% python3 -q
>>> import numpy as np
>>> from numpy import linalg as LA
>>> np.set_printoptions(precision=3, suppress=True, linewidth=200)
>>> def rd(a):
...     return np.round(a, 3) + 0
... 
>>> X = np.load("case5.npy")
>>> X
array([[ 4,  5,  6,  7,  8,  9, 10, 11],
       [12, 13, 14, 15, 16, 17, 18, 19],
       [20, 21, 22, 23, 24, 25, 26, 27],
       [28, 29, 30, 31, 32, 33, 34, 35],
       [36, 37, 38, 39, 40, 41, 42, 43],
       [44, 45, 46, 47, 48, 49, 50, 51],
       [52, 53, 54, 55, 56, 57, 58, 59]])
>>> M2 = X / LA.norm(X, axis=1, keepdims=True)
>>> G = M2 @ M2.T
>>> (np.abs(G) > 0.9).astype(int)
array([[1, 1, 1, 1, 1, 1, 1],
       [1, 1, 1, 1, 1, 1, 1],
       [1, 1, 1, 1, 1, 1, 1],
       [1, 1, 1, 1, 1, 1, 1],
       [1, 1, 1, 1, 1, 1, 1],
       [1, 1, 1, 1, 1, 1, 1],
       [1, 1, 1, 1, 1, 1, 1]])
>>> (G - 2 * np.eye(7)).round(6).argmax(axis=1)
array([1, 2, 3, 4, 5, 6, 5])
>>> rd(G[4])
array([0.972, 0.996, 0.999, 1.   , 1.   , 1.   , 1.   ])
>>> rd(np.degrees(np.arccos(np.clip(G[4, 2], -1, 1))))
np.float64(2.249)
>>> np.argwhere(np.triu(np.abs(G) > 0.95, 1))
array([[0, 1],
       [0, 2],
       [0, 3],
       [0, 4],
       [0, 5],
       [0, 6],
       [1, 2],
       [1, 3],
       [1, 4],
       [1, 5],
       [1, 6],
       [2, 3],
       [2, 4],
       [2, 5],
       [2, 6],
       [3, 4],
       [3, 5],
       [3, 6],
       [4, 5],
       [4, 6],
       [5, 6]])
>>> np.abs(np.diag(LA.qr(X)[1])) > 1e-9
array([ True,  True, False, False, False, False, False])
>>> rd(np.trace(LA.pinv(X) @ X))
np.float64(2.0)
>>> LA.lstsq(X[:-1].T, X[-1])[2]
np.int32(2)
>>> try:
...     LA.inv(X)
... except LA.LinAlgError as e:
...     print(repr(e))
... 
LinAlgError('Last 2 dimensions of the array must be square')
>>> rk = LA.matrix_rank(X)
>>> rk
np.int64(2)
>>> ns = LA.svd(X)[2][rk:].T
>>> np.allclose(X @ ns, 0)
True
>>> [int(LA.matrix_rank(np.delete(X, i, axis=0))) for i in range(7)]
[2, 2, 2, 2, 2, 2, 2]
>>> [int(LA.matrix_rank(X[:, :j + 1])) for j in range(8)]
[1, 2, 2, 2, 2, 2, 2, 2]
>>> m1 = np.loadtxt("run17.csv", delimiter=",")
>>> m1
array([[-4.021, -1.596,  2.796,  2.396, -0.592,  5.59 ,  1.192,  1.825, -1.615,  2.191,  0.4  ,  3.767],
       [ 0.009,  0.042,  0.019,  0.022,  0.023,  0.005, -0.033, -0.021, -0.017,  0.001, -0.024, -0.006],
       [-0.012,  0.02 , -0.002, -0.051,  0.015, -0.047, -0.023,  0.008, -0.029,  0.005,  0.017,  0.023],
       [ 1.999,  0.775, -1.389, -1.181,  0.279, -2.81 , -0.606, -0.928,  0.847, -1.1  , -0.19 , -1.871],
       [-3.976, -1.599,  2.807,  2.402, -0.602,  5.615,  1.193,  1.818, -1.591,  2.156,  0.436,  3.781],
       [ 3.98 ,  1.622, -2.805, -2.393,  0.604, -5.586, -1.182, -1.8  ,  1.59 , -2.196, -0.384, -3.821],
       [-2.034, -0.839,  1.419,  1.183, -0.317,  2.809,  0.603,  0.9  , -0.814,  1.133,  0.172,  1.9  ],
       [-1.988, -0.801,  1.414,  1.21 , -0.298,  2.802,  0.611,  0.908, -0.84 ,  1.094,  0.155,  1.906],
       [-3.99 , -1.594,  2.795,  2.402, -0.611,  5.565,  1.205,  1.811, -1.607,  2.208,  0.407,  3.757],
       [-0.036, -0.015, -0.011,  0.011, -0.027,  0.028, -0.028,  0.006,  0.029,  0.028, -0.007,  0.001],
       [-3.998, -1.584,  2.821,  2.399, -0.567,  5.587,  1.201,  1.838, -1.606,  2.202,  0.353,  3.808],
       [ 0.018, -0.017, -0.006, -0.034, -0.019, -0.011, -0.034, -0.007,  0.025,  0.033, -0.013,  0.014],
       [ 4.02 ,  1.588, -2.766, -2.425,  0.566, -5.568, -1.221, -1.782,  1.615, -2.187, -0.41 , -3.819],
       [ 1.982,  0.83 , -1.388, -1.205,  0.307, -2.801, -0.62 , -0.9  ,  0.795, -1.104, -0.228, -1.908],
       [-4.   , -1.585,  2.79 ,  2.422, -0.604,  5.591,  1.152,  1.771, -1.604,  2.227,  0.402,  3.815],
       [-3.957, -1.608,  2.823,  2.427, -0.618,  5.592,  1.202,  1.789, -1.609,  2.206,  0.392,  3.813],
       [-2.007, -0.786,  1.404,  1.164, -0.293,  2.794,  0.621,  0.851, -0.808,  1.092,  0.216,  1.873]])
>>> x0 = np.array([-1, -1, -1, -2, 0, -2, 1, -1, -1, 2, 0, 2])
>>> h = np.maximum(m1 @ x0, 0)
>>> rd(h)
array([0.   , 0.   , 0.244, 0.13 , 0.   , 0.155, 0.053, 0.   , 0.   , 0.   , 0.   , 0.137, 0.078, 0.049, 0.   , 0.   , 0.   ])
>>> rd(np.maximum(m1 @ (3 * x0), 0))
array([0.   , 0.   , 0.732, 0.39 , 0.   , 0.465, 0.159, 0.   , 0.   , 0.   , 0.   , 0.411, 0.234, 0.147, 0.   , 0.   , 0.   ])
>>> rd(np.maximum(m1 @ x0, 0) - np.maximum(-m1 @ x0, 0))
array([-0.253, -0.129,  0.244,  0.13 , -0.426,  0.155,  0.053, -0.106, -0.214, -0.021, -0.222,  0.137,  0.078,  0.049, -0.162, -0.236, -0.019])
